$ ipython --no-banner

In [1]: import numpy as np

In [2]: import numpy.linalg as la

In [3]: np.set_printoptions(precision=3, suppress=True, linewidth=140, legacy="1.25")

In [4]: def rnd(a):
   ...:     return np.round(a, 3) + 0
   ...: 

In [5]: m1 = np.load("case7.npy")

In [6]: print(m1)
[[ 4 -5  2  4 -2]
 [ 0 -5  3  0 -1]
 [ 0  0  0  3 -2]
 [ 0  0  0  4  2]
 [ 0  0  0  0  3]]

In [7]: print(np.prod(np.diag(m1)), rnd(la.det(m1)))
0 0.0

In [8]: F = np.load("x.npy")

In [9]: print(rnd(F))
[[0.4   0.4   0.2  ]
 [0.4   0.4   0.2  ]
 [0.286 0.286 0.429]]

In [10]: rng = np.random.default_rng(79360)

In [11]: lab = rng.permutation(3)

In [12]: print(lab)
[0 1 2]

In [13]: other = F[lab][:, lab]

In [14]: print(rnd(np.diag(other)))
[0.4   0.4   0.429]

In [15]: print(rnd(other))
[[0.4   0.4   0.2  ]
 [0.4   0.4   0.2  ]
 [0.286 0.286 0.429]]

In [16]: P = np.triu(np.array([[-2, 6, -5], [-1, -8, -8], [5, -3, 4]]), 1) + np.eye(3)

In [17]: other = P @ F @ la.inv(P)

In [18]: print(rnd(P @ F - F @ P))
[[ 0.971 -1.429  4.257]
 [-2.286 -4.686  1.771]
 [ 0.    -1.714  3.714]]

In [19]: print(rnd(np.trace(other)), rnd(np.trace(F)))
1.229 1.229

In [20]: Uu, sv, VT = la.svd(F)

In [21]: V = VT[:(sv > 1e-8).sum()]

In [22]: vec = F[0] + -1 * F[1] + rng.integers(2) * np.eye(3)[0]

In [23]: print(vec)
[0. 0. 0.]

In [24]: print(rnd(V.T @ V))
[[0.5 0.5 0. ]
 [0.5 0.5 0. ]
 [0.  0.  1. ]]

In [25]: print(la.matrix_rank(np.vstack([F, vec])))
2

In [26]: print(rnd(np.diag(V.T @ V)))
[0.5 0.5 1. ]

In [27]: print(F.sum(axis=1))
[1. 1. 1.]

In [28]: print(rnd(np.sort(np.abs(la.eigvals(F)))[::-1]))
[1.    0.229 0.   ]

In [29]: p = np.eye(3)[1]

In [30]: for _ in range(7):
    ...:     p = p @ F
    ...:     print(p.round(3))
    ...: 
[0.4 0.4 0.2]
[0.377 0.377 0.246]
[0.372 0.372 0.256]
[0.371 0.371 0.259]
[0.37  0.37  0.259]
[0.37  0.37  0.259]
[0.37  0.37  0.259]

In [31]: other = F / np.sqrt((F ** 2).mean(axis=1, keepdims=True))

In [32]: print(la.matrix_rank(other) == la.matrix_rank(F))
True

In [33]: print(rnd(la.norm(other, axis=1)))
[1.732 1.732 1.732]

In [34]: print(rnd(other[0]))
[1.155 1.155 0.577]

In [35]: A = np.load("dump.npy")

In [36]: print(rnd(A))
[[ 1.     0.     0.     0.     0.     0.     0.     0.   ]
 [ 0.     1.     0.     0.     0.     0.     0.     0.   ]
 [ 0.     0.     0.707 -0.707  0.     0.     0.     0.   ]
 [ 0.     0.     0.707  0.707  0.     0.     0.     0.   ]
 [ 0.     0.     0.     0.     1.     0.     0.     0.   ]
 [ 0.     0.     0.     0.     0.     1.     0.     0.   ]
 [ 0.     0.     0.     0.     0.     0.     1.     0.   ]
 [ 0.     0.     0.     0.     0.     0.     0.     1.   ]]

In [37]: lab = rng.permutation(8)

In [38]: print(lab)
[4 5 1 3 7 6 0 2]

In [39]: other = A[lab][:, lab]

In [40]: print(rnd(other))
[[ 1.     0.     0.     0.     0.     0.     0.     0.   ]
 [ 0.     1.     0.     0.     0.     0.     0.     0.   ]
 [ 0.     0.     1.     0.     0.     0.     0.     0.   ]
 [ 0.     0.     0.     0.707  0.     0.     0.     0.707]
 [ 0.     0.     0.     0.     1.     0.     0.     0.   ]
 [ 0.     0.     0.     0.     0.     1.     0.     0.   ]
 [ 0.     0.     0.     0.     0.     0.     1.     0.   ]
 [ 0.     0.     0.    -0.707  0.     0.     0.     0.707]]

In [41]: print(rnd(np.trace(other)))
7.414

In [42]: print(rnd(la.det(other)), rnd(la.det(A[lab])))
1.0 1.0

In [43]: print(rnd(np.sort(np.abs(la.eigvals(other)))))
[1. 1. 1. 1. 1. 1. 1. 1.]

In [44]: O, r_ = la.qr(A)

In [45]: print(abs(r_[0, 0]), rnd(la.norm(A[:, 0])))
1.0 1.0

In [46]: print(np.trace(O @ O.T))
8.0

In [47]: print(rnd(O.T @ O))
[[1. 0. 0. 0. 0. 0. 0. 0.]
 [0. 1. 0. 0. 0. 0. 0. 0.]
 [0. 0. 1. 0. 0. 0. 0. 0.]
 [0. 0. 0. 1. 0. 0. 0. 0.]
 [0. 0. 0. 0. 1. 0. 0. 0.]
 [0. 0. 0. 0. 0. 1. 0. 0.]
 [0. 0. 0. 0. 0. 0. 1. 0.]
 [0. 0. 0. 0. 0. 0. 0. 1.]]

In [48]: print(rnd(r_))
[[ 1.  0.  0.  0.  0.  0.  0.  0.]
 [ 0.  1.  0.  0.  0.  0.  0.  0.]
 [ 0.  0. -1.  0.  0.  0.  0.  0.]
 [ 0.  0.  0.  1.  0.  0.  0.  0.]
 [ 0.  0.  0.  0.  1.  0.  0.  0.]
 [ 0.  0.  0.  0.  0.  1.  0.  0.]
 [ 0.  0.  0.  0.  0.  0.  1.  0.]
 [ 0.  0.  0.  0.  0.  0.  0.  1.]]

In [49]: print(np.abs(np.diag(r_)))
[1. 1. 1. 1. 1. 1. 1. 1.]

In [50]: print(A[:, 0] @ A[:, 3])
0.0

In [51]: print(rnd(A.T @ A))
[[1. 0. 0. 0. 0. 0. 0. 0.]
 [0. 1. 0. 0. 0. 0. 0. 0.]
 [0. 0. 1. 0. 0. 0. 0. 0.]
 [0. 0. 0. 1. 0. 0. 0. 0.]
 [0. 0. 0. 0. 1. 0. 0. 0.]
 [0. 0. 0. 0. 0. 1. 0. 0.]
 [0. 0. 0. 0. 0. 0. 1. 0.]
 [0. 0. 0. 0. 0. 0. 0. 1.]]

In [52]: print(rnd(la.pinv(A)))
[[ 1.     0.     0.     0.     0.     0.     0.     0.   ]
 [ 0.     1.     0.     0.     0.     0.     0.     0.   ]
 [ 0.     0.     0.707  0.707  0.     0.     0.     0.   ]
 [ 0.     0.    -0.707  0.707  0.     0.     0.     0.   ]
 [ 0.     0.     0.     0.     1.     0.     0.     0.   ]
 [ 0.     0.     0.     0.     0.     1.     0.     0.   ]
 [ 0.     0.     0.     0.     0.     0.     1.     0.   ]
 [ 0.     0.     0.     0.     0.     0.     0.     1.   ]]

In [53]: print(rnd(la.svd(A, compute_uv=False)))
[1. 1. 1. 1. 1. 1. 1. 1.]

In [54]: print(rnd(np.sort(la.eigvals(A).real)))
[0.707 0.707 1.    1.    1.    1.    1.    1.   ]

In [55]: print(np.flatnonzero(la.matrix_power((A != 0) + (A.T != 0) + np.eye(8), 8)[5]))
[5]

In [56]: r0 = np.array([-1, 4, -2])

In [57]: print(np.correlate(A[4], A[0], "full"))
[0. 0. 0. 0. 0. 0. 0. 0. 0. 0. 0. 1. 0. 0. 0.]

In [58]: print(np.polyval(r0, A[4]))
[-2. -2. -2. -2.  1. -2. -2. -2.]

In [59]: arr = np.load("arr.npy")

In [60]: print(rnd(arr))
[[ 28.725  -0.166 -11.321  -9.059]
 [ 23.752   1.186  -9.171  -8.722]
 [  6.971   4.721  -2.401  -6.87 ]
 [  4.475   4.954  -1.504  -6.37 ]
 [  4.42    4.957  -1.485  -6.358]
 [  3.655   4.99   -1.221  -6.173]
 [ -1.542   3.129   0.245  -2.998]
 [ -0.003   0.003   0.     -0.003]
 [  1.391  -1.45    0.185   1.576]
 [  2.894  -2.787   1.118   3.568]
 [  3.581  -3.384   4.633   6.678]
 [  3.471  -3.313   5.274   7.068]
 [-10.597   5.722  28.309  14.787]
 [-17.504  10.012  36.624  16.582]
 [-19.336  11.141  38.739  17.003]
 [-19.651  11.334  39.1    17.074]]

In [61]: d = la.norm(arr[:, None] - arr[None], axis=-1)

In [62]: print(rnd(d[:5, :5]))
[[ 0.     5.594 24.115 26.794 26.852]
 [ 5.594  0.    18.531 21.216 21.275]
 [24.115 18.531  0.     2.709  2.768]
 [26.794 21.216  2.709  0.     0.059]
 [26.852 21.275  2.768  0.059  0.   ]]

In [63]: print(rnd(arr @ la.pinv(arr) @ arr))
[[ 28.725  -0.166 -11.321  -9.059]
 [ 23.752   1.186  -9.171  -8.722]
 [  6.971   4.721  -2.401  -6.87 ]
 [  4.475   4.954  -1.504  -6.37 ]
 [  4.42    4.957  -1.485  -6.358]
 [  3.655   4.99   -1.221  -6.173]
 [ -1.542   3.129   0.245  -2.998]
 [ -0.003   0.003   0.     -0.003]
 [  1.391  -1.45    0.185   1.576]
 [  2.894  -2.787   1.118   3.568]
 [  3.581  -3.384   4.633   6.678]
 [  3.471  -3.313   5.274   7.068]
 [-10.597   5.722  28.309  14.787]
 [-17.504  10.012  36.624  16.582]
 [-19.336  11.141  38.739  17.003]
 [-19.651  11.334  39.1    17.074]]

In [64]: print(np.unique(arr.round(6), axis=0).shape)
(16, 4)

In [65]: print(rnd(np.trace(la.pinv(arr) @ arr)))
3.0

In [66]: print(np.abs(np.diag(la.qr(arr)[1])) > 1e-9)
[ True  True  True False]

In [67]: print(la.lstsq(arr[:-1].T, arr[-1])[2])
3

In [68]: print(np.allclose(arr[:-1].T @ la.lstsq(arr[:-1].T, arr[-1])[0], arr[-1]))
True

In [69]: print(np.argsort(-la.norm(arr, axis=0).round(6), kind="stable")[:3])
[2 0 3]

In [70]: print(rnd(la.norm(arr, 2) / la.norm(arr)))
0.939

In [71]: O, _ = la.qr(np.array([[-0.4, 1.4, -1.5],
    ...:     [0.6, -0.4, 0.8],
    ...:     [-0.1, 0.0, 1.6],
    ...:     [-1.6, 0.2, -0.2],
    ...:     [0.9, -0.4, -0.8]]))

In [72]: X = O @ O.T

In [73]: print(rnd(X))
[[ 0.928 -0.193 -0.044 -0.117 -0.117]
 [-0.193  0.181  0.201 -0.265  0.011]
 [-0.044  0.201  0.634 -0.125 -0.417]
 [-0.117 -0.265 -0.125  0.799 -0.246]
 [-0.117  0.011 -0.417 -0.246  0.457]]

In [74]: r0 = np.array([-1, 0])

In [75]: print(rnd(np.correlate(X[3], X[1], "full")))
[-0.001  0.028  0.045 -0.032 -0.265  0.254  0.119 -0.199  0.047]

In [76]: print(rnd(np.array([np.convolve(row, r0, "same") for row in X])))
[[-0.928  0.193  0.044  0.117  0.117]
 [ 0.193 -0.181 -0.201  0.265 -0.011]
 [ 0.044 -0.201 -0.634  0.125  0.417]
 [ 0.117  0.265  0.125 -0.799  0.246]
 [ 0.117 -0.011  0.417  0.246 -0.457]]

In [77]: vec = np.array([2, 0, 4, 1, -5])

In [78]: print(rnd(X @ X @ vec))
[ 2.148  0.098  4.409  1.292 -4.434]

In [79]: print(rnd(np.trace(X)))
3.0

In [80]: ev, V = la.eigh(X)

In [81]: vec = np.array([-2, 0, 1, 1, 2])

In [82]: print(rnd(la.eigvalsh(X[1:, 1:])))
[0.    0.072 1.    1.   ]

In [83]: print(rnd(vec @ X @ vec))
5.652

In [84]: print(rnd(vec @ X @ vec / (vec @ vec)), rnd(ev[0]), rnd(ev[-1]))
0.565 0.0 1.0

In [85]: r0 = np.array([-2, 0, 2, 2, -1, 2, 1]) + 0.5

In [86]: M = np.eye(7) - 2 * np.outer(r0, r0) / (r0 @ r0)

In [87]: print(rnd(M))
[[ 0.811  0.063  0.316  0.316 -0.063  0.316  0.189]
 [ 0.063  0.979 -0.105 -0.105  0.021 -0.105 -0.063]
 [ 0.316 -0.105  0.474 -0.526  0.105 -0.526 -0.316]
 [ 0.316 -0.105 -0.526  0.474  0.105 -0.526 -0.316]
 [-0.063  0.021  0.105  0.105  0.979  0.105  0.063]
 [ 0.316 -0.105 -0.526 -0.526  0.105  0.474 -0.316]
 [ 0.189 -0.063 -0.316 -0.316  0.063 -0.316  0.811]]

In [88]: other = M / np.sqrt((M ** 2).mean(axis=1, keepdims=True))

In [89]: print(rnd(other[2]))
[ 0.836 -0.279  1.253 -1.393  0.279 -1.393 -0.836]

In [90]: print(la.matrix_rank(M - M.mean(axis=1, keepdims=True)))
6

In [91]: print(la.matrix_rank(other) == la.matrix_rank(M))
True

In [92]: print(rnd(la.norm(M, axis=0)))
[1. 1. 1. 1. 1. 1. 1.]

In [93]: ev, V = la.eigh(M)

In [94]: vec = np.array([1, -1, 1, -2, -2, 2, 2])

In [95]: print(rnd(vec @ M @ vec / (vec @ vec)), ev[0], rnd(ev[-1]))
0.91 -1.0 1.0

In [96]: print(rnd(V * np.abs(ev) @ V.T))
[[1. 0. 0. 0. 0. 0. 0.]
 [0. 1. 0. 0. 0. 0. 0.]
 [0. 0. 1. 0. 0. 0. 0.]
 [0. 0. 0. 1. 0. 0. 0.]
 [0. 0. 0. 0. 1. 0. 0.]
 [0. 0. 0. 0. 0. 1. 0.]
 [0. 0. 0. 0. 0. 0. 1.]]

In [97]: print(rnd(np.abs(M).sum(axis=1).max()), rnd(np.abs(ev).max()))
2.368 1.0

In [98]: print(rnd((A - A.T) / 2))
[[ 0.     0.     0.     0.     0.     0.     0.     0.   ]
 [ 0.     0.     0.     0.     0.     0.     0.     0.   ]
 [ 0.     0.     0.    -0.707  0.     0.     0.     0.   ]
 [ 0.     0.     0.707  0.     0.     0.     0.     0.   ]
 [ 0.     0.     0.     0.     0.     0.     0.     0.   ]
 [ 0.     0.     0.     0.     0.     0.     0.     0.   ]
 [ 0.     0.     0.     0.     0.     0.     0.     0.   ]
 [ 0.     0.     0.     0.     0.     0.     0.     0.   ]]

In [99]: print(rnd(la.det(A)))
1.0

In [100]: print(rnd(A @ A))
[[ 1.  0.  0.  0.  0.  0.  0.  0.]
 [ 0.  1.  0.  0.  0.  0.  0.  0.]
 [ 0.  0.  0. -1.  0.  0.  0.  0.]
 [ 0.  0.  1.  0.  0.  0.  0.  0.]
 [ 0.  0.  0.  0.  1.  0.  0.  0.]
 [ 0.  0.  0.  0.  0.  1.  0.  0.]
 [ 0.  0.  0.  0.  0.  0.  1.  0.]
 [ 0.  0.  0.  0.  0.  0.  0.  1.]]

In [101]: print(np.allclose(A @ A.T, A.T @ A))
True

In [102]: print(np.allclose(A, A.T))
False

In [103]: print(rnd((A + A.T) / 2))
[[1.    0.    0.    0.    0.    0.    0.    0.   ]
 [0.    1.    0.    0.    0.    0.    0.    0.   ]
 [0.    0.    0.707 0.    0.    0.    0.    0.   ]
 [0.    0.    0.    0.707 0.    0.    0.    0.   ]
 [0.    0.    0.    0.    1.    0.    0.    0.   ]
 [0.    0.    0.    0.    0.    1.    0.    0.   ]
 [0.    0.    0.    0.    0.    0.    1.    0.   ]
 [0.    0.    0.    0.    0.    0.    0.    1.   ]]

In [104]: print(rnd(np.abs(la.eigvals(A)).max()))
1.0
